% python3 -q
>>> import numpy as np
>>> np.set_printoptions(suppress=True, linewidth=160)
>>> W0 = np.loadtxt("arr.csv", delimiter=",")
>>> print(W0)
[[  9.3953   3.0908  29.2222]
 [  7.8243   1.0346  22.4316]
 [  5.0029  -1.4199  11.9297]
 [  4.7707  -1.5419  11.1723]
 [  4.5982  -1.6239  10.6207]
 [  2.6275  -1.9773   5.0584]
 [  2.4969  -1.9582   4.7415]
 [  0.4821  -0.7286   0.7743]
 [  0.0521  -0.0995   0.0978]
 [ -0.0475   0.1003  -0.1038]
 [ -0.0781   0.3502  -0.8402]
 [ -0.0457   0.3136  -0.9684]
 [  0.0377   0.1909  -1.2439]
 [  0.0959   0.0915  -1.418 ]
 [  0.2293  -0.1622  -1.7975]
 [  0.8079  -1.4992  -3.4319]
 [  1.0686  -2.1842  -4.2067]
 [  1.1361  -2.3683  -4.4124]
 [  1.9462  -4.7525  -7.0393]
 [  2.6407  -7.0135  -9.5167]
 [  2.832   -7.6666 -10.2337]]
>>> G = W0.T @ W0
>>> print(np.round(np.diag(G), 4))
[ 253.737   169.4206 2087.9643]
>>> print(G.round(4))
[[ 253.737   -51.019   556.8166]
 [ -51.019   169.4206  245.0111]
 [ 556.8166  245.0111 2087.9643]]
>>> print(np.round(np.linalg.svd(W0, compute_uv=False) ** 2, 4))
[2267.3666  238.8763    4.879 ]
>>> print((W0 @ W0.T).shape)
(21, 21)
>>> F = np.loadtxt("x.csv", delimiter=",")
>>> print(F)
[[  4.   3. -25.  -5.]
 [  4.  -3.  15.   3.]
 [  5.  -5.   5.   1.]
 [ -5.  -4. -25.  -5.]]
>>> # null space of dimension 1
>>> rng = np.random.default_rng(260)
>>> z = rng.permutation(4)
>>> print(z)
[2 3 0 1]
>>> M2 = F[z][:, z]
>>> print(M2)
[[  5.   1.   5.  -5.]
 [-25.  -5.  -5.  -4.]
 [-25.  -5.   4.   3.]
 [ 15.   3.   4.  -3.]]
>>> print(np.diag(M2))
[ 5. -5.  4. -3.]
>>> print(round(np.linalg.norm(F, 2) / np.linalg.norm(F), 4))
0.9607
>>> print([round(float(x), 4) for x in np.linalg.svd(F, compute_uv=False)[:3]])
[39.6216, 8.5837, 7.5793]
>>> U, sig, Vt = np.linalg.svd(F)
>>> vecs = Vt[:(sig > 1e-8).sum()]
>>> x0 = F[3] + -1 * F[1] + rng.integers(2) * np.eye(4)[1]
>>> print(x0)
[ -9.   0. -40.  -8.]
>>> print(np.round(np.diag(vecs.T @ vecs), 4))
[1.     1.     0.9615 0.0385]
>>> rk = np.linalg.matrix_rank(F)
>>> print(rk)
3
>>> null = np.linalg.svd(F)[2][rk:].T
>>> print(np.round(null @ null.T, 4) + 0)
[[ 0.      0.      0.      0.    ]
 [ 0.      0.      0.      0.    ]
 [ 0.      0.      0.0385 -0.1923]
 [ 0.      0.     -0.1923  0.9615]]
>>> print(null.shape)
(4, 1)
>>> print(np.linalg.matrix_rank(F.T @ F), np.linalg.matrix_rank(F @ F.T))
3 3
>>> print([int(np.linalg.matrix_rank(np.delete(F, i, axis=0))) for i in range(4)])
[3, 3, 3, 3]
>>> W = np.array([[3, 2, 1], [2, 3, 3], [1, 3, 1], [0, 0, 2]])
>>> coef = np.array([1, 3, 0])
>>> hid = np.maximum(F @ W + coef, 0)
>>> print((hid > 0).astype(int))
[[0 0 0]
 [1 1 1]
 [1 1 0]
 [0 0 0]]
>>> print(np.linalg.matrix_rank(hid))
2
>>> W2 = np.array([[2, 3, -2], [3, 1, 3], [-2, -3, -1]])
>>> print(hid @ W2)
[[  0.   0.   0.]
 [153.  65.  81.]
 [ 61.  46.  17.]
 [  0.   0.   0.]]
>>> print(W @ W2)
[[10  8 -1]
 [ 7  0  2]
 [ 9  3  6]
 [-4 -6 -2]]
>>> m1 = np.loadtxt("sample10.csv", delimiter=",")
>>> print(m1)
[[-3.  0.  0.  0.  0.]
 [ 3. -5. -2.  0.  0.]
 [ 3. -2. -8.  0.  0.]
 [ 0.  0.  0.  6. -7.]
 [ 0.  0.  0. -4. -3.]]
>>> # 2 blocks once reordered
>>> vals, vecs = np.linalg.eig(m1)
>>> print(np.round(np.sort(np.linalg.eigvals(np.linalg.inv(m1))), 4))
[-0.3333 -0.25   -0.1836 -0.1111  0.1184]
>>> print(np.round(np.sort(np.linalg.eigvals(m1 @ m1)), 4))
[ 9.     16.     29.6613 71.3387 81.    ]
>>> O, vecs = np.linalg.qr(m1[:, :4])[0], np.linalg.qr(m1[:, 4:])[0]
>>> sig = np.linalg.svd(O.T @ vecs, compute_uv=False)
>>> print(np.round(np.degrees(np.arccos(sig.clip(0, 1))), 4))
[56.8887]
>>> mat = np.load("run15.npy")
>>> print(mat)
[[-3.6836 -2.0652  1.5905]
 [-2.0652  2.5334 -3.4859]
 [ 1.5905 -3.4859 -2.8498]]
>>> M2 = np.linalg.inv(mat)
>>> print(round(np.linalg.cond(mat), 4))
1.25
>>> print(M2.round(4))
[[-0.1937 -0.1143  0.0317]
 [-0.1143  0.0797 -0.1613]
 [ 0.0317 -0.1613 -0.136 ]]
>>> print(np.round(mat @ M2, 4) + 0)
[[1. 0. 0.]
 [0. 1. 0.]
 [0. 0. 1.]]
>>> print(np.round(np.linalg.det(mat) * M2, 4))
[[-19.3712 -11.4297   3.1697]
 [-11.4297   7.9678 -16.1254]
 [  3.1697 -16.1254 -13.5971]]
>>> print(np.allclose(M2, mat.T))
False
>>> W = np.array([[0, -4, 3], [4, -5, -5], [5, 1, 2]])
>>> coef = np.array([-3, -8, -3])
>>> hid = np.maximum(M2 @ W + coef, 0)
>>> print(np.linalg.matrix_rank(hid))
0
>>> print((hid > 0).astype(int))
[[0 0 0]
 [0 0 0]
 [0 0 0]]
>>> W2 = np.array([[3, 3, 2], [2, 5, -4], [2, -1, 1]])
>>> print(W @ W2)
[[ -2 -23  19]
 [ -8  -8  23]
 [ 21  18   8]]
>>> print(hid @ W2)
[[0. 0. 0.]
 [0. 0. 0.]
 [0. 0. 0.]]
>>> vals, vecs = np.linalg.eigh(mat)
>>> print(np.round(np.linalg.eigvalsh(mat @ mat), 4))
[16.0001 25.0004 25.0004]
>>> print(np.round(vecs.T @ vecs, 4) + 0)
[[1. 0. 0.]
 [0. 1. 0.]
 [0. 0. 1.]]
>>> print(np.round(np.linalg.svd(mat, compute_uv=False), 4))
[5. 5. 4.]
>>> print((vals > 1e-8).sum(), (vals < -1e-8).sum())
1 2
>>> print(np.round(np.linalg.eigvalsh(mat + 3 * np.eye(3)), 4))
[-2. -1.  8.]
>>> data = np.array([[-1, 1, -3, 3, -3],
...     [2, 2, -1, 0, 0],
...     [-3, -1, -1, -2, 2],
...     [0, -3, -2, 2, -2]])
>>> blk = np.stack([data, 5 * data, data[::-1]])
>>> print(np.linalg.matrix_rank(blk.reshape(3, -1)))
2
>>> print(np.round(np.linalg.norm(blk, axis=(1, 2)), 4))
[ 8.8318 44.1588  8.8318]
>>> print(blk.sum(axis=0))
[[ -6   3 -20  20 -20]
 [  9  11  -7  -2   2]
 [-16  -4  -7 -12  12]
 [ -1 -17 -15  15 -15]]
>>> print(blk.shape)
(3, 4, 5)
>>> M2 = np.array([[3, -1, -2], [3, 2, -2]])
>>> W2 = np.kron(M2, data)
>>> print(W2.shape)
(8, 15)
>>> print(round(np.linalg.norm(W2, 2), 4), round(float(np.linalg.norm(M2, 2) * np.linalg.norm(data, 2)), 4))
33.8062 33.8062
>>> arr = np.loadtxt("dump.csv", delimiter=",")
>>> print(arr)
[[-0.7    -1.      0.    ]
 [ 0.     -1.4     0.    ]
 [ 0.0818 -1.3507  0.0546]]
>>> M2 = F / np.linalg.norm(F, axis=1, keepdims=True)
>>> G = M2 @ M2.T
>>> print(G.round(4))
[[ 1.     -0.916  -0.5519  0.9049]
 [-0.916   1.      0.8054 -0.9408]
 [-0.5519  0.8054  1.     -0.5891]
 [ 0.9049 -0.9408 -0.5891  1.    ]]
>>> print(np.argwhere(np.triu(np.abs(G) > 0.95, 1)))
[]
>>> print(round(np.degrees(np.arccos(np.clip(G[2, 1], -1, 1))), 4))
36.3493
>>> A = np.load("case5.npy")
>>> print(A)
[[  7.1095  11.1177   7.1196]
 [  4.7516   2.551  -16.5595]
 [ 12.4545 -11.1002   3.8386]
 [ -7.7653  -9.7035  -3.2831]]
>>> x0 = np.array([0, -3, 3])
>>> y = A @ x0
>>> coef, lr = np.zeros(3), 1 / np.linalg.norm(A, 2) ** 2
>>> for i in range(3):
...     coef -= lr * A.T @ (A @ coef - y)
...     if i % 1 == 0: print(i, round(np.linalg.norm(A @ coef - y), 4))
... 
0 14.7954
1 3.0332
2 0.6968
>>> print(np.round(np.linalg.cond(A), 4))
1.2346
>>> print(coef.round(4))
[ 0.0227 -2.9822  2.9712]
